In [1]: import numpy as np

In [2]: from numpy import linalg as LA

In [3]: np.set_printoptions(suppress=True, linewidth=120)

In [4]: def rnd(a):
   ...:     return np.round(a, 3) + 0
   ...: 

In [5]: A = np.loadtxt("data.csv", delimiter=",")

In [6]: A
Out[6]: 
array([[ 4.,  5., -2.,  8.,  0., 11.,  2., -4., 12., 11.],
       [ 1.,  2., -5.,  5., -3.,  8., -1., -7.,  9.,  8.],
       [ 7.,  8.,  1., 11.,  3., 14.,  5., -1., 15., 14.],
       [ 5.,  6., -1.,  9.,  1., 12.,  3., -3., 13., 12.],
       [ 3.,  4., -3.,  7., -1., 10.,  1., -5., 11., 10.]])

In [7]: np.abs(np.diag(LA.qr(A)[1])) > 1e-9
Out[7]: array([ True,  True, False, False, False])

In [8]: rnd(A @ LA.pinv(A) @ A)
Out[8]: 
array([[ 4.,  5., -2.,  8.,  0., 11.,  2., -4., 12., 11.],
       [ 1.,  2., -5.,  5., -3.,  8., -1., -7.,  9.,  8.],
       [ 7.,  8.,  1., 11.,  3., 14.,  5., -1., 15., 14.],
       [ 5.,  6., -1.,  9.,  1., 12.,  3., -3., 13., 12.],
       [ 3.,  4., -3.,  7., -1., 10.,  1., -5., 11., 10.]])

In [9]: M2 = np.array([[-3, -2, -2, -3, 1, 0, -3],
   ...:     [3, -2, 0, 2, 2, 2, 0],
   ...:     [-2, -2, -3, 0, 2, 0, 1],
   ...:     [-3, -1, 2, 1, -2, -1, -2],
   ...:     [3, 3, -3, -3, 1, 1, -1],
   ...:     [-2, -1, -1, 0, 1, 2, -3],
   ...:     [2, 0, 3, 1, 0, 2, 3]])

In [10]: K = M2 - M2.T

In [11]: K
Out[11]: 
array([[ 0, -5,  0,  0, -2,  2, -5],
       [ 5,  0,  2,  3, -1,  3,  0],
       [ 0, -2,  0, -2,  5,  1, -2],
       [ 0, -3,  2,  0,  1, -1, -3],
       [ 2,  1, -5, -1,  0,  0, -1],
       [-2, -3, -1,  1,  0,  0, -5],
       [ 5,  0,  2,  3,  1,  5,  0]])

In [12]: rank = LA.matrix_rank(K)

In [13]: rank
Out[13]: np.int64(6)

In [14]: N = LA.svd(K)[2][rank:].T

In [15]: [int(LA.matrix_rank(K[:, :j + 1])) for j in range(7)]
Out[15]: [1, 2, 3, 4, 5, 6, 6]

In [16]: N.shape
Out[16]: (7, 1)

In [17]: rnd(N[:, 0] / N[np.abs(N[:, 0]).round(6).argmax(), 0])
Out[17]: array([ 0.   ,  1.   ,  0.489, -0.622, -0.222,  0.222, -0.822])

In [18]: f, r1 = K[2], K[1]

In [19]: f @ r1
Out[19]: np.int64(-8)

In [20]: p = (f @ r1) / (f @ f) * f

In [21]: rnd((r1 - p) @ f)
Out[21]: np.float64(0.0)

In [22]: np.outer(f, r1)
Out[22]: 
array([[  0,   0,   0,   0,   0,   0,   0],
       [-10,   0,  -4,  -6,   2,  -6,   0],
       [  0,   0,   0,   0,   0,   0,   0],
       [-10,   0,  -4,  -6,   2,  -6,   0],
       [ 25,   0,  10,  15,  -5,  15,   0],
       [  5,   0,   2,   3,  -1,   3,   0],
       [-10,   0,  -4,  -6,   2,  -6,   0]])

In [23]: theta = np.deg2rad(135)

In [24]: mat = np.eye(4)

In [25]: mat[np.ix_([3, 2], [3, 2])] = [[np.cos(theta), -np.sin(theta)], [np.sin(theta), np.cos(theta)]]

In [26]: rnd(mat)
Out[26]: 
array([[ 1.   ,  0.   ,  0.   ,  0.   ],
       [ 0.   ,  1.   ,  0.   ,  0.   ],
       [ 0.   ,  0.   , -0.707,  0.707],
       [ 0.   ,  0.   , -0.707, -0.707]])

In [27]: # orthonormal columns

In [28]: M2 = mat / LA.norm(mat, axis=1, keepdims=True)

In [29]: G = M2 @ M2.T

In [30]: rnd(LA.norm(M2, axis=1))
Out[30]: array([1., 1., 1., 1.])

In [31]: G[0]
Out[31]: array([1., 0., 0., 0.])

In [32]: np.argwhere(np.triu(np.abs(G) > 0.95, 1))
Out[32]: array([], shape=(0, 2), dtype=int64)

In [33]: (mat != 0).astype(int)
Out[33]: 
array([[1, 0, 0, 0],
       [0, 1, 0, 0],
       [0, 0, 1, 1],
       [0, 0, 1, 1]])

In [34]: rnd(mat @ mat)
Out[34]: 
array([[ 1.,  0.,  0.,  0.],
       [ 0.,  1.,  0.,  0.],
       [ 0.,  0.,  0., -1.],
       [ 0.,  0.,  1.,  0.]])

In [35]: np.flatnonzero(LA.matrix_power((mat != 0) + (mat.T != 0) + np.eye(4), 4)[1])
Out[35]: array([1])

In [36]: rnd(LA.det(mat))
Out[36]: np.float64(1.0)

In [37]: T = np.stack([mat, -1 * mat, mat[::-1]])

In [38]: rnd(T.sum(axis=0))
Out[38]: 
array([[ 0.   ,  0.   , -0.707, -0.707],
       [ 0.   ,  0.   , -0.707,  0.707],
       [ 0.   ,  1.   ,  0.   ,  0.   ],
       [ 1.   ,  0.   ,  0.   ,  0.   ]])

In [39]: LA.matrix_rank(T.reshape(3, -1))
Out[39]: np.int64(2)

In [40]: rnd(LA.det(T))
Out[40]: array([1., 1., 1.])

In [41]: rng = np.random.default_rng(6690)

In [42]: z = rng.permutation(4)

In [43]: z
Out[43]: array([2, 3, 0, 1])

In [44]: M2 = mat[z][:, z]

In [45]: rnd(LA.det(M2)), rnd(LA.det(mat[z]))
Out[45]: (np.float64(1.0), np.float64(1.0))

In [46]: np.allclose(M2, mat)
Out[46]: False

In [47]: rnd(np.trace(M2))
Out[47]: np.float64(0.586)

In [48]: rnd(np.sort(np.abs(LA.eigvals(M2))))
Out[48]: array([1., 1., 1., 1.])

In [49]: rnd(M2)
Out[49]: 
array([[-0.707,  0.707,  0.   ,  0.   ],
       [-0.707, -0.707,  0.   ,  0.   ],
       [ 0.   ,  0.   ,  1.   ,  0.   ],
       [ 0.   ,  0.   ,  0.   ,  1.   ]])

In [50]: rnd(np.einsum("ii->", mat))
Out[50]: np.float64(0.586)

In [51]: rnd(np.einsum("ij,ji->", mat, mat))
Out[51]: np.float64(2.0)

In [52]: rnd(np.kron(np.eye(2, dtype=int), mat))
Out[52]: 
array([[ 1.   ,  0.   ,  0.   ,  0.   ,  0.   ,  0.   ,  0.   ,  0.   ],
       [ 0.   ,  1.   ,  0.   ,  0.   ,  0.   ,  0.   ,  0.   ,  0.   ],
       [ 0.   ,  0.   , -0.707,  0.707,  0.   ,  0.   ,  0.   ,  0.   ],
       [ 0.   ,  0.   , -0.707, -0.707,  0.   ,  0.   ,  0.   ,  0.   ],
       [ 0.   ,  0.   ,  0.   ,  0.   ,  1.   ,  0.   ,  0.   ,  0.   ],
       [ 0.   ,  0.   ,  0.   ,  0.   ,  0.   ,  1.   ,  0.   ,  0.   ],
       [ 0.   ,  0.   ,  0.   ,  0.   ,  0.   ,  0.   , -0.707,  0.707],
       [ 0.   ,  0.   ,  0.   ,  0.   ,  0.   ,  0.   , -0.707, -0.707]])

In [53]: X = np.loadtxt("arr.csv", delimiter=",")

In [54]: X
Out[54]: 
array([[0., 0., 3., 2., 0., 3., 1., 2., 0., 1.],
       [0., 0., 1., 1., 0., 2., 3., 3., 2., 0.],
       [0., 0., 0., 1., 3., 0., 1., 3., 3., 0.],
       [0., 0., 0., 0., 1., 2., 2., 1., 2., 1.],
       [0., 0., 0., 0., 0., 2., 0., 1., 1., 0.],
       [0., 0., 0., 0., 0., 0., 1., 2., 0., 0.],
       [0., 0., 0., 0., 0., 0., 0., 0., 0., 2.],
       [0., 0., 0., 0., 0., 0., 0., 0., 2., 2.],
       [0., 0., 0., 0., 0., 0., 0., 0., 0., 1.],
       [0., 0., 0., 0., 0., 0., 0., 0., 0., 0.]])

In [55]: # rank 8

In [56]: np.prod(np.diag(X)), rnd(LA.det(X))
Out[56]: (np.float64(0.0), np.float64(0.0))

In [57]: rnd(np.sort(LA.eigvals(X)))
Out[57]: array([0., 0., 0., 0., 0., 0., 0., 0., 0., 0.])

In [58]: LA.matrix_rank(X - X[0, 0] * np.eye(10))
Out[58]: np.int64(8)

In [59]: arr = np.loadtxt("w.csv", delimiter=",")

In [60]: rnd(arr)
Out[60]: 
array([[0.291, 0.174, 0.058, 0.291, 0.291, 0.058],
       [0.174, 0.105, 0.035, 0.174, 0.174, 0.035],
       [0.058, 0.035, 0.012, 0.058, 0.058, 0.012],
       [0.291, 0.174, 0.058, 0.291, 0.291, 0.058],
       [0.291, 0.174, 0.058, 0.291, 0.291, 0.058],
       [0.058, 0.035, 0.012, 0.058, 0.058, 0.012]])

In [61]: # looks like rank 1

In [62]: x = np.array([2, 2, -1, -3, -2, 2, 0, 2, 1, -3])

In [63]: A @ x
Out[63]: array([-11., -11., -11., -11., -11.])

In [64]: LA.norm(A @ x) <= LA.norm(A, 2) * LA.norm(x) + 1e-9
Out[64]: np.True_

In [65]: A @ np.ones(10)
Out[65]: array([47., 17., 77., 57., 37.])

In [66]: (A * x).sum(axis=1)
Out[66]: array([-11., -11., -11., -11., -11.])

In [67]: np.einsum("ij,j->i", A, x)
Out[67]: array([-11., -11., -11., -11., -11.])

In [68]: x @ A
Traceback (most recent call last):
  Cell In[68], line 1
    x @ A
ValueError: matmul: Input operand 1 has a mismatch in its core dimension 0, with gufunc signature (n?,k),(k,m?)->(n?,m?) (size 5 is different from 10)


In [69]: A @ np.eye(10)[1]
Out[69]: array([5., 2., 8., 6., 4.])

In [70]: (A @ x).argmax()
Out[70]: np.int64(0)

In [71]: A @ (2 * x)
Out[71]: array([-22., -22., -22., -22., -22.])

In [72]: Z = 20 * np.array([[-0.7, 0.7, -1.0, -0.3],
    ...:     [-0.7, 1.6, 0.7, 0.2],
    ...:     [0.4, -1.3, 1.1, 1.7]])

In [73]: z = rng.integers(0, 3, 13)

In [74]: W0 = Z[z] + rng.normal(size=(13, 4))

In [75]: rnd(W0)
Out[75]: 
array([[  6.861, -24.345,  21.705,  32.711],
       [ 10.56 , -24.812,  22.083,  34.281],
       [-14.655,  31.591,  12.462,   4.363],
       [  8.233, -25.562,  21.629,  32.603],
       [  6.801, -25.49 ,  23.094,  32.39 ],
       [-14.761,  14.169, -20.329,  -5.066],
       [-13.444,  32.984,  13.795,   2.822],
       [  8.672, -25.804,  23.265,  34.438],
       [-12.274,  13.528, -19.073,  -7.54 ],
       [-12.743,  32.268,  15.661,   6.01 ],
       [-12.782,  13.366, -20.446,  -6.997],
       [-14.571,  31.34 ,  12.83 ,   3.374],
       [-15.011,  14.408, -20.198,  -6.767]])

In [76]: np.count_nonzero(mat)
Out[76]: np.int64(6)

In [77]: mat[4]
Traceback (most recent call last):
  Cell In[77], line 1
    mat[4]
IndexError: index 4 is out of bounds for axis 0 with size 4


In [78]: rnd(LA.norm(mat))
Out[78]: np.float64(2.0)

In [79]: rnd(mat.sum(axis=0))
Out[79]: array([ 1.   ,  1.   , -1.414,  0.   ])

In [80]: np.unravel_index(np.abs(mat).argmax(), mat.shape)
Out[80]: (np.int64(0), np.int64(0))

In [81]: rnd(mat.sum(axis=1))
Out[81]: array([ 1.   ,  1.   ,  0.   , -1.414])

In [82]: np.abs(mat).max()
Out[82]: np.float64(1.0)

In [83]: rnd(LA.svd(mat, compute_uv=False))
Out[83]: array([1., 1., 1., 1.])

In [84]: P = W0 @ LA.solve(W0.T @ W0, W0.T)

In [85]: rnd(LA.eigvalsh(P))
Out[85]: array([0., 0., 0., 0., 0., 0., 0., 0., 0., 1., 1., 1., 1.])

In [86]: np.allclose(P @ P, P)
Out[86]: True

In [87]: x = np.array([-2, 0, -2, -2])

In [88]: rhs = W0 @ x

In [89]: c, lr = np.zeros(4), 1 / LA.norm(W0, 2) ** 2

In [90]: for i in range(4):
    ...:     c -= lr * W0.T @ (W0 @ c - rhs)
    ...:     if i % 1 == 0: print(i, round(LA.norm(W0 @ c - rhs), 3))
    ...: 
0 72.363
1 51.087
2 37.889
3 29.891

In [91]: rnd(c)
Out[91]: array([-0.525,  0.891, -1.937, -1.788])

In [92]: rnd(LA.cond(W0))
Out[92]: np.float64(35.153)

In [93]: z = W0[:, 0] > np.median(W0[:, 0])

In [94]: f = W0[z].mean(axis=0) - W0[~z].mean(axis=0)

In [95]: ((W0 - W0.mean(axis=0)) @ f > 0).astype(int)
Out[95]: array([1, 1, 0, 1, 1, 0, 0, 1, 0, 0, 0, 0, 0])

In [96]: rnd((((W0 - W0.mean(axis=0)) @ f > 0) == z).mean())
Out[96]: np.float64(0.923)

In [97]: rnd(f)
Out[97]: array([ 18.804, -43.051,  16.34 ,  26.803])

In [98]: np.argsort(-np.abs(f).round(6), kind="stable")
Out[98]: array([1, 3, 0, 2])

In [99]: Xc = W0 - W0.mean(axis=1)
Traceback (most recent call last):
  Cell In[99], line 1
    Xc = W0 - W0.mean(axis=1)
ValueError: operands could not be broadcast together with shapes (13,4) (13,) 


In [100]: Xc = W0 - W0.mean(axis=0)

In [101]: Uu, sv, Vh = LA.svd(Xc, full_matrices=False)

In [102]: rnd((sv ** 2).sum() ** 2 / (sv ** 4).sum())
Out[102]: np.float64(1.416)

In [103]: rnd(sv ** 2 / (sv ** 2).sum())
Out[103]: array([0.821, 0.177, 0.001, 0.   ])

In [104]: np.abs(Uu[:, 0]).argmax()
Out[104]: np.int64(7)

In [105]: rnd(sv)
Out[105]: array([119.896,  55.708,   3.804,   2.932])

In [106]: np.abs(Vh[0]).argmax()
Out[106]: np.int64(1)

In [107]: rnd(np.abs(Vh[-1]))
Out[107]: array([0.075, 0.37 , 0.457, 0.806])

In [108]: (np.sign(Uu[:, 0]) == np.sign(Uu[0, 0])).astype(int)
Out[108]: array([1, 1, 0, 1, 1, 0, 0, 1, 0, 0, 0, 0, 0])

In [109]: LA.matrix_rank(Xc)
Out[109]: np.int64(4)

In [110]: rnd(Vh[0] * np.sign(Vh[0, np.abs(Vh[0]).argmax()]))
Out[110]: array([-0.321,  0.686, -0.403, -0.514])

In [111]: J = np.load("test14.npy")

In [112]: J
Out[112]: 
array([[0, 0, 1, 0, 1, 0],
       [0, 0, 0, 1, 0, 0],
       [1, 0, 0, 0, 1, 0],
       [0, 1, 0, 0, 0, 0],
       [1, 0, 1, 0, 0, 1],
       [0, 0, 0, 0, 1, 0]])

In [113]: # 2 groups of indices that never mix

In [114]: Uu, sv = LA.svd(J)
Traceback (most recent call last):
  Cell In[114], line 1
    Uu, sv = LA.svd(J)
ValueError: too many values to unpack (expected 2)


In [115]: Uu, sv, Vh = LA.svd(J, full_matrices=False)

In [116]: (sv > 1e-8).sum()
Out[116]: np.int64(6)

In [117]: Uu.shape, sv.shape, Vh.shape
Out[117]: ((6, 6), (6,), (6, 6))

In [118]: rnd(np.cumsum(sv ** 2) / np.sum(sv ** 2))
Out[118]: array([0.471, 0.69 , 0.79 , 0.89 , 0.99 , 1.   ])

In [119]: np.allclose(Uu * sv @ Vh, J)
Out[119]: True

In [120]: rnd(sv / sv[0])
Out[120]: array([1.   , 0.683, 0.461, 0.461, 0.461, 0.143])

In [121]: rnd(Vh @ Vh.T)
Out[121]: 
array([[1., 0., 0., 0., 0., 0.],
       [0., 1., 0., 0., 0., 0.],
       [0., 0., 1., 0., 0., 0.],
       [0., 0., 0., 1., 0., 0.],
       [0., 0., 0., 0., 1., 0.],
       [0., 0., 0., 0., 0., 1.]])

In [122]: rnd(sv)
Out[122]: array([2.17 , 1.481, 1.   , 1.   , 1.   , 0.311])

In [123]: np.abs(Uu[:, 0]).round(6).argmax()
Out[123]: np.int64(4)
